>>> import numpy as np
>>> from numpy import linalg as LA
>>> np.set_printoptions(precision=3, suppress=True, linewidth=160, floatmode="fixed")
>>> W0 = np.loadtxt("block13.csv", delimiter=",")
>>> W0
array([[ 0.000, -2.000, -1.000,  5.000, -3.000,  1.000,  1.000,  1.000,  1.000],
       [ 2.000,  0.000, -1.000, -2.000,  6.000,  0.000,  0.000, -8.000, -4.000],
       [ 1.000,  1.000,  0.000,  1.000,  5.000, -8.000,  3.000, -5.000,  0.000],
       [-5.000,  2.000, -1.000,  0.000,  8.000,  0.000, -5.000,  4.000, -1.000],
       [ 3.000, -6.000, -5.000, -8.000,  0.000,  4.000,  5.000,  0.000,  5.000],
       [-1.000,  0.000,  8.000,  0.000, -4.000,  0.000, -7.000, -9.000,  2.000],
       [-1.000,  0.000, -3.000,  5.000, -5.000,  7.000,  0.000,  7.000,  8.000],
       [-1.000,  8.000,  5.000, -4.000,  0.000,  9.000, -7.000,  0.000, -3.000],
       [-1.000,  4.000,  0.000,  1.000, -5.000, -2.000, -8.000,  3.000,  0.000]])
>>> # looks like rank 8
>>> print(np.trace(W0))
0.0
>>> np.allclose(W0, W0.T)
False
>>> round(float(np.abs(LA.eigvals(W0)).max()), 3)
20.726
>>> assert W0 == W0.T
Traceback (most recent call last):
  File "<python-input-9>", line 1, in <module>
    assert W0 == W0.T
           ^^^^^^^^^^
ValueError: The truth value of an array with more than one element is ambiguous. Use a.any() or a.all()
>>> (W0 - W0.T) / 2
array([[ 0.000, -2.000, -1.000,  5.000, -3.000,  1.000,  1.000,  1.000,  1.000],
       [ 2.000,  0.000, -1.000, -2.000,  6.000,  0.000,  0.000, -8.000, -4.000],
       [ 1.000,  1.000,  0.000,  1.000,  5.000, -8.000,  3.000, -5.000,  0.000],
       [-5.000,  2.000, -1.000,  0.000,  8.000,  0.000, -5.000,  4.000, -1.000],
       [ 3.000, -6.000, -5.000, -8.000,  0.000,  4.000,  5.000,  0.000,  5.000],
       [-1.000,  0.000,  8.000,  0.000, -4.000,  0.000, -7.000, -9.000,  2.000],
       [-1.000,  0.000, -3.000,  5.000, -5.000,  7.000,  0.000,  7.000,  8.000],
       [-1.000,  8.000,  5.000, -4.000,  0.000,  9.000, -7.000,  0.000, -3.000],
       [-1.000,  4.000,  0.000,  1.000, -5.000, -2.000, -8.000,  3.000,  0.000]])
